In [1]: import numpy as np

In [2]: import numpy.linalg as la

In [3]: np.set_printoptions(precision=3, suppress=True, linewidth=160, floatmode="fixed")

In [4]: A = np.array([[7, -2, 1, -2, 1],
   ...:     [2, -2, -1, 2, 1],
   ...:     [2, 1, 3, -1, -1],
   ...:     [0, -1, 2, 7, -1],
   ...:     [0, -2, 1, -2, -2]])

In [5]: A
Out[5]: 
array([[ 7, -2,  1, -2,  1],
       [ 2, -2, -1,  2,  1],
       [ 2,  1,  3, -1, -1],
       [ 0, -1,  2,  7, -1],
       [ 0, -2,  1, -2, -2]])

In [6]: np.round(la.eigvals(A).sum().real, 3)
Out[6]: np.float64(13.0)

In [7]: round(float(la.det(A.T)), 3)
Out[7]: 50.0

In [8]: np.poly(A)
Out[8]: array([  1.000, -13.000,  35.000,  46.000, 151.000, -50.000])

In [9]: np.einsum("ii->", A)
Out[9]: np.int64(13)

In [10]: np.kron(np.eye(2, dtype=int), A)
Out[10]: 
array([[ 7, -2,  1, -2,  1,  0,  0,  0,  0,  0],
       [ 2, -2, -1,  2,  1,  0,  0,  0,  0,  0],
       [ 2,  1,  3, -1, -1,  0,  0,  0,  0,  0],
       [ 0, -1,  2,  7, -1,  0,  0,  0,  0,  0],
       [ 0, -2,  1, -2, -2,  0,  0,  0,  0,  0],
       [ 0,  0,  0,  0,  0,  7, -2,  1, -2,  1],
       [ 0,  0,  0,  0,  0,  2, -2, -1,  2,  1],
       [ 0,  0,  0,  0,  0,  2,  1,  3, -1, -1],
       [ 0,  0,  0,  0,  0,  0, -1,  2,  7, -1],
       [ 0,  0,  0,  0,  0,  0, -2,  1, -2, -2]])

In [11]: np.einsum("ij,ji->", A, A)
Out[11]: np.int64(99)

In [12]: X = np.loadtxt("m.csv", delimiter=",")

In [13]: X
Out[13]: 
array([[-3.000, -2.000,  3.000,  0.000, -1.000, -2.000,  3.000, -1.000],
       [ 0.000,  3.000,  0.000,  1.000,  3.000,  0.000, -3.000,  2.000],
       [-3.000, -3.000,  3.000,  2.000,  1.000, -3.000, -2.000,  3.000],
       [ 3.000,  0.000,  1.000, -3.000,  1.000, -2.000, -1.000,  0.000],
       [ 0.000, -2.000, -3.000, -2.000, -1.000,  0.000, -1.000, -2.000],
       [ 2.000,  3.000, -2.000,  3.000,  3.000,  3.000, -2.000, -4.000],
       [ 0.000,  1.000,  2.000, -3.000, -2.000,  3.000, -1.000,  5.000],
       [ 0.000,  0.000,  0.000,  0.000,  0.000,  0.000,  0.000,  2.000]])

In [14]: la.matrix_power(X, 2)
Out[14]: 
array([[ -4.000, -10.000,  13.000,  -9.000, -11.000,   0.000,  -7.000,  31.000],
       [  3.000,   0.000, -14.000,   3.000,  13.000, -11.000, -10.000, -11.000],
       [  0.000, -25.000,   1.000,  -8.000,  -7.000, -22.000,  -1.000,  12.000],
       [-25.000, -18.000,   8.000,   6.000, -10.000, -12.000,  14.000,   1.000],
       [  3.000,   4.000, -10.000,   3.000,  -8.000,  10.000,  16.000, -20.000],
       [ 15.000,  12.000, -16.000,  -1.000,  18.000,  -1.000,  -9.000, -38.000],
       [ -9.000,   9.000,   1.000,  30.000,  15.000,   6.000,  -7.000,   5.000],
       [  0.000,   0.000,   0.000,   0.000,   0.000,   0.000,   0.000,   4.000]])

In [15]: np.sort(np.abs(la.eigvals(X)))
Out[15]: array([1.350, 2.000, 3.026, 3.026, 4.989, 5.592, 5.592, 5.730])

In [16]: (X + X.T) / 2
Out[16]: 
array([[-3.000, -1.000,  0.000,  1.500, -0.500,  0.000,  1.500, -0.500],
       [-1.000,  3.000, -1.500,  0.500,  0.500,  1.500, -1.000,  1.000],
       [ 0.000, -1.500,  3.000,  1.500, -1.000, -2.500,  0.000,  1.500],
       [ 1.500,  0.500,  1.500, -3.000, -0.500,  0.500, -2.000,  0.000],
       [-0.500,  0.500, -1.000, -0.500, -1.000,  1.500, -1.500, -1.000],
       [ 0.000,  1.500, -2.500,  0.500,  1.500,  3.000,  0.500, -2.000],
       [ 1.500, -1.000,  0.000, -2.000, -1.500,  0.500, -1.000,  2.500],
       [-0.500,  1.000,  1.500,  0.000, -1.000, -2.000,  2.500,  2.000]])

In [17]: X @ X
Out[17]: 
array([[ -4.000, -10.000,  13.000,  -9.000, -11.000,   0.000,  -7.000,  31.000],
       [  3.000,   0.000, -14.000,   3.000,  13.000, -11.000, -10.000, -11.000],
       [  0.000, -25.000,   1.000,  -8.000,  -7.000, -22.000,  -1.000,  12.000],
       [-25.000, -18.000,   8.000,   6.000, -10.000, -12.000,  14.000,   1.000],
       [  3.000,   4.000, -10.000,   3.000,  -8.000,  10.000,  16.000, -20.000],
       [ 15.000,  12.000, -16.000,  -1.000,  18.000,  -1.000,  -9.000, -38.000],
       [ -9.000,   9.000,   1.000,  30.000,  15.000,   6.000,  -7.000,   5.000],
       [  0.000,   0.000,   0.000,   0.000,   0.000,   0.000,   0.000,   4.000]])

In [18]: (X - X.T) / 2
Out[18]: 
array([[ 0.000, -1.000,  3.000, -1.500, -0.500, -2.000,  1.500, -0.500],
       [ 1.000,  0.000,  1.500,  0.500,  2.500, -1.500, -2.000,  1.000],
       [-3.000, -1.500,  0.000,  0.500,  2.000, -0.500, -2.000,  1.500],
       [ 1.500, -0.500, -0.500,  0.000,  1.500, -2.500,  1.000,  0.000],
       [ 0.500, -2.500, -2.000, -1.500,  0.000, -1.500,  0.500, -1.000],
       [ 2.000,  1.500,  0.500,  2.500,  1.500,  0.000, -2.500, -2.000],
       [-1.500,  2.000,  2.000, -1.000, -0.500,  2.500,  0.000,  2.500],
       [ 0.500, -1.000, -1.500,  0.000,  1.000,  2.000, -2.500,  0.000]])
